$ ipython --no-banner

In [1]: import numpy as np

In [2]: np.set_printoptions(precision=3, suppress=True, linewidth=160)

In [3]: m1 = np.load("x.npy")

In [4]: m1
Out[4]: 
array([[-2.292, -0.986, -7.365, -8.844],
       [10.764, 28.254, 18.861,  6.196],
       [ 9.919, 19.973, 21.882, 15.75 ]])

In [5]: round(float(np.linalg.norm(m1, 2) / np.linalg.norm(m1)), 3)
Out[5]: 0.971

In [6]: np.linalg.cond(m1) > 100
Out[6]: np.True_

In [7]: [round(float(x), 3) for x in np.linalg.svd(m1, compute_uv=False)[:3]]
Out[7]: [50.208, 12.259, 0.149]

In [8]: Y = m1 / np.sqrt((m1 ** 2).mean(axis=1, keepdims=True))

In [9]: Y[1]
Out[9]: array([0.595, 1.562, 1.043, 0.343])

In [10]: m1 - m1.mean(axis=1, keepdims=True)
Out[10]: 
array([[ 2.58 ,  3.886, -2.493, -3.972],
       [-5.255, 12.235,  2.842, -9.823],
       [-6.962,  3.092,  5.001, -1.131]])

In [11]: np.linalg.norm(Y, axis=1)
Out[11]: array([2., 2., 2.])

In [12]: Y = m1 / np.linalg.norm(m1, axis=1, keepdims=True)

In [13]: G = Y @ Y.T

In [14]: (np.abs(G) > 0.9).astype(int)
Out[14]: 
array([[1, 0, 0],
       [0, 1, 1],
       [0, 1, 1]])

In [15]: print(np.argwhere(np.triu(np.abs(G) > 0.95, 1)))
[]

In [16]: np.round(np.degrees(np.arccos(np.clip(G[2, 1], -1, 1))), 3)
Out[16]: np.float64(21.012)

In [17]: th = np.radians(135)

In [18]: R = np.eye(4)

In [19]: R[2, 2] = R[3, 3] = np.cos(th)

In [20]: R[2, 3], R[3, 2] = -np.sin(th), np.sin(th)

In [21]: R
Out[21]: 
array([[ 1.   ,  0.   ,  0.   ,  0.   ],
       [ 0.   ,  1.   ,  0.   ,  0.   ],
       [ 0.   ,  0.   , -0.707, -0.707],
       [ 0.   ,  0.   ,  0.707, -0.707]])

In [22]: Y = m1 @ R.T

In [23]: np.allclose(np.linalg.norm(m1, axis=1), np.linalg.norm(Y, axis=1))
Out[23]: True

In [24]: round(np.linalg.det(R), 3), round(np.trace(R), 3)
Out[24]: (np.float64(1.0), np.float64(0.586))

In [25]: feats, _ = np.linalg.qr(np.array([[-0.7, -0.1, -2.4, 1.4],
    ...:     [-0.2, 0.4, 0.2, 0.0],
    ...:     [0.0, 0.0, 1.9, 0.9],
    ...:     [0.8, -0.2, -1.2, 1.5]]))

In [26]: feats
Out[26]: 
array([[-0.647,  0.469,  0.448,  0.401],
       [-0.185, -0.862,  0.352,  0.315],
       [ 0.   , -0.   , -0.667,  0.745],
       [ 0.74 ,  0.195,  0.48 ,  0.43 ]])

In [27]: # columns are unit length and at right angles

In [28]: x0 = np.array([2, 2, 1, -1])

In [29]: y = feats @ x0

In [30]: y
Out[30]: array([-0.31 , -2.056, -1.412,  1.919])

In [31]: np.round(np.linalg.solve(feats, feats[:, 0]), 3) + 0
Out[31]: array([1., 0., 0., 0.])

In [32]: print(np.linalg.solve(feats, y))
[ 2.  2.  1. -1.]
